$ python3 -q
>>> import numpy as np
>>> from numpy import linalg as LA
>>> np.set_printoptions(precision=4, suppress=True, linewidth=120)
>>> def rd(a):
...     return np.round(a, 4) + 0
... 
>>> X = np.diag(np.array([2, 2, 1, 2, 3, 1, 2, 2, 3, 1]))
>>> X
array([[2, 0, 0, 0, 0, 0, 0, 0, 0, 0],
       [0, 2, 0, 0, 0, 0, 0, 0, 0, 0],
       [0, 0, 1, 0, 0, 0, 0, 0, 0, 0],
       [0, 0, 0, 2, 0, 0, 0, 0, 0, 0],
       [0, 0, 0, 0, 3, 0, 0, 0, 0, 0],
       [0, 0, 0, 0, 0, 1, 0, 0, 0, 0],
       [0, 0, 0, 0, 0, 0, 2, 0, 0, 0],
       [0, 0, 0, 0, 0, 0, 0, 2, 0, 0],
       [0, 0, 0, 0, 0, 0, 0, 0, 3, 0],
       [0, 0, 0, 0, 0, 0, 0, 0, 0, 1]])
>>> # triangular
>>> B = LA.inv(X)
>>> rd(LA.inv(B))
array([[2., 0., 0., 0., 0., 0., 0., 0., 0., 0.],
       [0., 2., 0., 0., 0., 0., 0., 0., 0., 0.],
       [0., 0., 1., 0., 0., 0., 0., 0., 0., 0.],
       [0., 0., 0., 2., 0., 0., 0., 0., 0., 0.],
       [0., 0., 0., 0., 3., 0., 0., 0., 0., 0.],
       [0., 0., 0., 0., 0., 1., 0., 0., 0., 0.],
       [0., 0., 0., 0., 0., 0., 2., 0., 0., 0.],
       [0., 0., 0., 0., 0., 0., 0., 2., 0., 0.],
       [0., 0., 0., 0., 0., 0., 0., 0., 3., 0.],
       [0., 0., 0., 0., 0., 0., 0., 0., 0., 1.]])
>>> (np.abs(B) > 1e-9).astype(int)
array([[1, 0, 0, 0, 0, 0, 0, 0, 0, 0],
       [0, 1, 0, 0, 0, 0, 0, 0, 0, 0],
       [0, 0, 1, 0, 0, 0, 0, 0, 0, 0],
       [0, 0, 0, 1, 0, 0, 0, 0, 0, 0],
       [0, 0, 0, 0, 1, 0, 0, 0, 0, 0],
       [0, 0, 0, 0, 0, 1, 0, 0, 0, 0],
       [0, 0, 0, 0, 0, 0, 1, 0, 0, 0],
       [0, 0, 0, 0, 0, 0, 0, 1, 0, 0],
       [0, 0, 0, 0, 0, 0, 0, 0, 1, 0],
       [0, 0, 0, 0, 0, 0, 0, 0, 0, 1]])
>>> np.allclose(B, X.T)
False
